% python3 -q
>>> import numpy as np
>>> np.set_printoptions(precision=2, suppress=True, linewidth=200, floatmode="fixed")
>>> def rd(a):
...     return np.round(a, 2) + 0
... 
>>> K = np.load("a.npy")
>>> rd(K)
array([[ 0.45, -0.43, -0.67, -0.18, -0.18,  0.31, -0.06],
       [-0.43,  0.67, -0.52, -0.14, -0.14,  0.24, -0.05],
       [-0.67, -0.52,  0.18, -0.22, -0.22,  0.37, -0.07],
       [-0.18, -0.14, -0.22,  0.94, -0.06,  0.10, -0.02],
       [-0.18, -0.14, -0.22, -0.06,  0.94,  0.10, -0.02],
       [ 0.31,  0.24,  0.37,  0.10,  0.10,  0.83,  0.03],
       [-0.06, -0.05, -0.07, -0.02, -0.02,  0.03,  0.99]])
>>> rd(np.linalg.svd(K, compute_uv=False))
array([1.00, 1.00, 1.00, 1.00, 1.00, 1.00, 1.00])
>>> rd(np.linalg.norm(K, axis=0))
array([1.00, 1.00, 1.00, 1.00, 1.00, 1.00, 1.00])
>>> rd(np.linalg.norm(K, "nuc"))
np.float64(7.0)
>>> rd(np.linalg.norm(K, axis=1))
array([1.00, 1.00, 1.00, 1.00, 1.00, 1.00, 1.00])
>>> rd(np.linalg.norm(K) ** 2 / np.linalg.norm(K, 2) ** 2)
np.float64(7.0)
>>> rd(np.linalg.norm(K, 2))
np.float64(1.0)
>>> data = np.load("m.npy")
>>> data
array([[ 3,  3,  3,  3,  3,  3,  3,  3],
       [ 3,  6,  6,  6,  6,  6,  6,  6],
       [ 3,  6,  9,  9,  9,  9,  9,  9],
       [ 3,  6,  9, 12, 12, 12, 12, 12],
       [ 3,  6,  9, 12, 15, 15, 15, 15],
       [ 3,  6,  9, 12, 15, 18, 18, 18],
       [ 3,  6,  9, 12, 15, 18, 21, 21],
       [ 3,  6,  9, 12, 15, 18, 21, 24]])
>>> rng = np.random.default_rng(95066)
>>> B = data + rng.integers(-2, 3, (8, 1)) @ rng.integers(-2, 3, (1, 8))
>>> B
array([[ 3,  3,  3,  3,  3,  3,  3,  3],
       [ 2,  5,  7,  6,  6,  7,  6,  7],
       [ 1,  4, 11,  9,  9, 11,  9, 11],
       [ 3,  6,  9, 12, 12, 12, 12, 12],
       [ 1,  4, 11, 12, 15, 17, 15, 17],
       [ 5,  8,  7, 12, 15, 16, 18, 16],
       [ 3,  6,  9, 12, 15, 18, 21, 21],
       [ 3,  6,  9, 12, 15, 18, 21, 24]])
>>> B - data
array([[ 0,  0,  0,  0,  0,  0,  0,  0],
       [-1, -1,  1,  0,  0,  1,  0,  1],
       [-2, -2,  2,  0,  0,  2,  0,  2],
       [ 0,  0,  0,  0,  0,  0,  0,  0],
       [-2, -2,  2,  0,  0,  2,  0,  2],
       [ 2,  2, -2,  0,  0, -2,  0, -2],
       [ 0,  0,  0,  0,  0,  0,  0,  0],
       [ 0,  0,  0,  0,  0,  0,  0,  0]])
>>> Q, evecs = np.linalg.qr(data[:, :2])[0], np.linalg.qr(data[:, 2:])[0]
>>> s = np.linalg.svd(Q.T @ evecs, compute_uv=False)
>>> (s > 0.9).sum()
np.int64(1)
>>> rd(np.degrees(np.arccos(s.clip(0, 1))))
array([ 5.95, 76.87])
>>> x = np.array([1, 0, 1, 3, 5, 2, 3, 0])
>>> rhs = data @ x
>>> b, lr = np.zeros(8), 1 / np.linalg.norm(data, 2) ** 2
>>> for i in range(150):
...     b -= lr * data.T @ (data @ b - rhs)
...     if i % 50 == 0: print(i, round(np.linalg.norm(data @ b - rhs), 2))
... 
0 19.81
50 13.59
100 10.76
>>> rd(np.linalg.cond(data))
np.float64(113.5)
>>> Lm = np.linalg.cholesky(data)
>>> np.linalg.eigvalsh(data).min() > 0
np.True_
>>> rd(np.diag(Lm) ** 2)
array([3.00, 3.00, 3.00, 3.00, 3.00, 3.00, 3.00, 3.00])
>>> rd(np.linalg.det(data))
np.float64(6561.0)
>>> (data + data.T) / 2
array([[ 3.00,  3.00,  3.00,  3.00,  3.00,  3.00,  3.00,  3.00],
       [ 3.00,  6.00,  6.00,  6.00,  6.00,  6.00,  6.00,  6.00],
       [ 3.00,  6.00,  9.00,  9.00,  9.00,  9.00,  9.00,  9.00],
       [ 3.00,  6.00,  9.00, 12.00, 12.00, 12.00, 12.00, 12.00],
       [ 3.00,  6.00,  9.00, 12.00, 15.00, 15.00, 15.00, 15.00],
       [ 3.00,  6.00,  9.00, 12.00, 15.00, 18.00, 18.00, 18.00],
       [ 3.00,  6.00,  9.00, 12.00, 15.00, 18.00, 21.00, 21.00],
       [ 3.00,  6.00,  9.00, 12.00, 15.00, 18.00, 21.00, 24.00]])
>>> np.allclose(data @ data.T, data.T @ data)
True
>>> F = np.loadtxt("arr.csv", delimiter=",")
>>> rd(F)
array([[ 0.06, -0.09, -0.13, -0.09, -0.09, -0.09],
       [-0.09,  0.16,  0.22,  0.16,  0.16,  0.16],
       [-0.13,  0.22,  0.31,  0.22,  0.22,  0.22],
       [-0.09,  0.16,  0.22,  0.16,  0.16,  0.16],
       [-0.09,  0.16,  0.22,  0.16,  0.16,  0.16],
       [-0.09,  0.16,  0.22,  0.16,  0.16,  0.16]])
>>> x = np.array([2, 0, 3, 2, 0, 2])
>>> rd(np.linalg.eigvalsh(2 * F - np.eye(6)))
array([-1.00, -1.00, -1.00, -1.00, -1.00,  1.00])
>>> rd(F @ x)
array([-0.66,  1.11,  1.55,  1.11,  1.11,  1.11])
>>> rd(F @ F @ x)
array([-0.66,  1.11,  1.55,  1.11,  1.11,  1.11])
>>> U, s, Vt = np.linalg.svd(F)
>>> evecs = Vt[:(s > 1e-8).sum()]
>>> x = F[0] + -1 * F[2] + rng.integers(2) * np.eye(6)[4]
>>> rd(x)
array([ 0.19, -0.32, -0.44, -0.32, -0.32, -0.32])
>>> rd(evecs.T @ evecs)
array([[ 0.06, -0.09, -0.13, -0.09, -0.09, -0.09],
       [-0.09,  0.16,  0.22,  0.16,  0.16,  0.16],
       [-0.13,  0.22,  0.31,  0.22,  0.22,  0.22],
       [-0.09,  0.16,  0.22,  0.16,  0.16,  0.16],
       [-0.09,  0.16,  0.22,  0.16,  0.16,  0.16],
       [-0.09,  0.16,  0.22,  0.16,  0.16,  0.16]])
>>> U, s, Vt = np.linalg.svd(F)
>>> np.argmax(s[:-1] / (s[1:] + 1e-6)) + 1
np.int64(1)
>>> B = U[:, :1] @ np.diag(s[:1]) @ Vt[:1]
>>> np.linalg.matrix_rank(B)
np.int64(1)
>>> rd(B)
array([[ 0.06, -0.09, -0.13, -0.09, -0.09, -0.09],
       [-0.09,  0.16,  0.22,  0.16,  0.16,  0.16],
       [-0.13,  0.22,  0.31,  0.22,  0.22,  0.22],
       [-0.09,  0.16,  0.22,  0.16,  0.16,  0.16],
       [-0.09,  0.16,  0.22,  0.16,  0.16,  0.16],
       [-0.09,  0.16,  0.22,  0.16,  0.16,  0.16]])
>>> rd(np.abs(F - B).max())
np.float64(0.0)
>>> np.linalg.matrix_rank(F, rtol=0.05)
np.int64(1)
>>> x = np.array([-2, 3, -1, 2, 2, 1, 1, -1])
>>> rhs = data @ x
>>> rhs
array([15, 36, 48, 63, 72, 75, 75, 72])
>>> rd(np.linalg.solve(data, data[:, 6]))
array([0.00, 0.00, 0.00, 0.00, 0.00, 0.00, 1.00, 0.00])
>>> rd(np.linalg.solve(data.T, data[7]))
array([0.00, 0.00, 0.00, 0.00, 0.00, 0.00, 0.00, 1.00])
>>> X = np.load("layer13.npy")
>>> X
array([[3.00, 1.00, 0.00],
       [0.00, 3.00, 1.00],
       [0.00, 0.00, 3.00]])
>>> # triangular: eigenvalues sit on the diagonal
>>> X @ X
array([[9.00, 6.00, 1.00],
       [0.00, 9.00, 6.00],
       [0.00, 0.00, 9.00]])
>>> rd(np.linalg.matrix_power(X - np.diag(np.diag(X)), 3))
array([[0.00, 0.00, 0.00],
       [0.00, 0.00, 0.00],
       [0.00, 0.00, 0.00]])
>>> mat = np.load("sample1.npy")
>>> mat
array([[2, 1, 2, 0, 0, 0],
       [0, 2, 3, 0, 3, 0],
       [3, 3, 0, 2, 3, 1],
       [0, 0, 1, 3, 2, 0],
       [2, 2, 3, 0, 0, 1],
       [3, 3, 0, 3, 0, 3]])
>>> rd(np.linalg.norm(mat, 2) / np.linalg.norm(mat))
np.float64(0.8)
>>> rd(np.abs(np.linalg.svd(mat)[2][-1]))
array([0.23, 0.61, 0.06, 0.25, 0.34, 0.62])
>>> x = np.array([5, -1, -4])
>>> rhs = X @ x
>>> b, lr = np.zeros(3), 1 / np.linalg.norm(X, 2) ** 2
>>> for i in range(6):
...     b -= lr * X.T @ (X @ b - rhs)
...     if i % 1 == 0: print(i, round(np.linalg.norm(X @ b - rhs), 2))
... 
0 6.65
1 2.51
2 1.14
3 0.61
4 0.36
5 0.21
>>> rd(np.linalg.cond(X))
np.float64(1.6)
>>> rd(b)
array([ 4.94, -0.94, -4.04])
>>> B = np.array([[-4, 3, 4, 2], [-5, -2, -5, -1], [-4, -3, -4, 3], [-1, 0, 4, 5]])
>>> C = np.array([[-3, 3], [-2, -1]])
>>> A = np.block([[B, np.array([[2, 3], [0, 2], [1, 1], [2, 3]])], [np.zeros((2, 4)), C]])
>>> A
array([[-4.00,  3.00,  4.00,  2.00,  2.00,  3.00],
       [-5.00, -2.00, -5.00, -1.00,  0.00,  2.00],
       [-4.00, -3.00, -4.00,  3.00,  1.00,  1.00],
       [-1.00,  0.00,  4.00,  5.00,  2.00,  3.00],
       [ 0.00,  0.00,  0.00,  0.00, -3.00,  3.00],
       [ 0.00,  0.00,  0.00,  0.00, -2.00, -1.00]])
>>> U, s, Vt = np.linalg.svd(A, full_matrices=False)
>>> rd(U.T @ A @ Vt.T)
array([[10.24,  0.00,  0.00,  0.00,  0.00,  0.00],
       [ 0.00,  9.94,  0.00,  0.00,  0.00,  0.00],
       [ 0.00,  0.00,  4.73,  0.00,  0.00,  0.00],
       [ 0.00,  0.00,  0.00,  4.15,  0.00,  0.00],
       [ 0.00,  0.00,  0.00,  0.00,  1.91,  0.00],
       [ 0.00,  0.00,  0.00,  0.00,  0.00,  0.43]])
>>> (s > 1e-8).sum()
np.int64(6)
>>> rd(s)
array([10.24,  9.94,  4.73,  4.15,  1.91,  0.43])
>>> rd(U.T @ U)
array([[1.00, 0.00, 0.00, 0.00, 0.00, 0.00],
       [0.00, 1.00, 0.00, 0.00, 0.00, 0.00],
       [0.00, 0.00, 1.00, 0.00, 0.00, 0.00],
       [0.00, 0.00, 0.00, 1.00, 0.00, 0.00],
       [0.00, 0.00, 0.00, 0.00, 1.00, 0.00],
       [0.00, 0.00, 0.00, 0.00, 0.00, 1.00]])
>>> rd(s / s[0])
array([1.00, 0.97, 0.46, 0.41, 0.19, 0.04])
>>> x = np.array([-3, -2, 1, 0, 3, 1])
>>> h1 = np.maximum(A @ x, 0)
>>> np.maximum(A @ (3 * x), 0)
array([57.00, 48.00, 54.00, 48.00,  0.00,  0.00])
>>> np.maximum(A @ x, 0) - np.maximum(-A @ x, 0)
array([19.00, 16.00, 18.00, 16.00, -6.00, -7.00])
>>> B = np.linalg.inv(A)
>>> rd(np.linalg.inv(B))
array([[-4.00,  3.00,  4.00,  2.00,  2.00,  3.00],
       [-5.00, -2.00, -5.00, -1.00,  0.00,  2.00],
       [-4.00, -3.00, -4.00,  3.00,  1.00,  1.00],
       [-1.00,  0.00,  4.00,  5.00,  2.00,  3.00],
       [ 0.00,  0.00,  0.00,  0.00, -3.00,  3.00],
       [ 0.00,  0.00,  0.00,  0.00, -2.00, -1.00]])
>>> rd(np.linalg.cond(A))
np.float64(23.73)
>>> rd(A @ B)
array([[1.00, 0.00, 0.00, 0.00, 0.00, 0.00],
       [0.00, 1.00, 0.00, 0.00, 0.00, 0.00],
       [0.00, 0.00, 1.00, 0.00, 0.00, 0.00],
       [0.00, 0.00, 0.00, 1.00, 0.00, 0.00],
       [0.00, 0.00, 0.00, 0.00, 1.00, 0.00],
       [0.00, 0.00, 0.00, 0.00, 0.00, 1.00]])
>>> r0 = np.array([2, 0])
>>> np.polyval(r0, A[2])
array([-8.00, -6.00, -8.00,  6.00,  2.00,  2.00])
>>> np.cross(A[2, :3], A[1, :3])
array([ 7.00,  0.00, -7.00])
>>> np.convolve(A[2], r0)
array([-8.00, -6.00, -8.00,  6.00,  2.00,  2.00,  0.00])
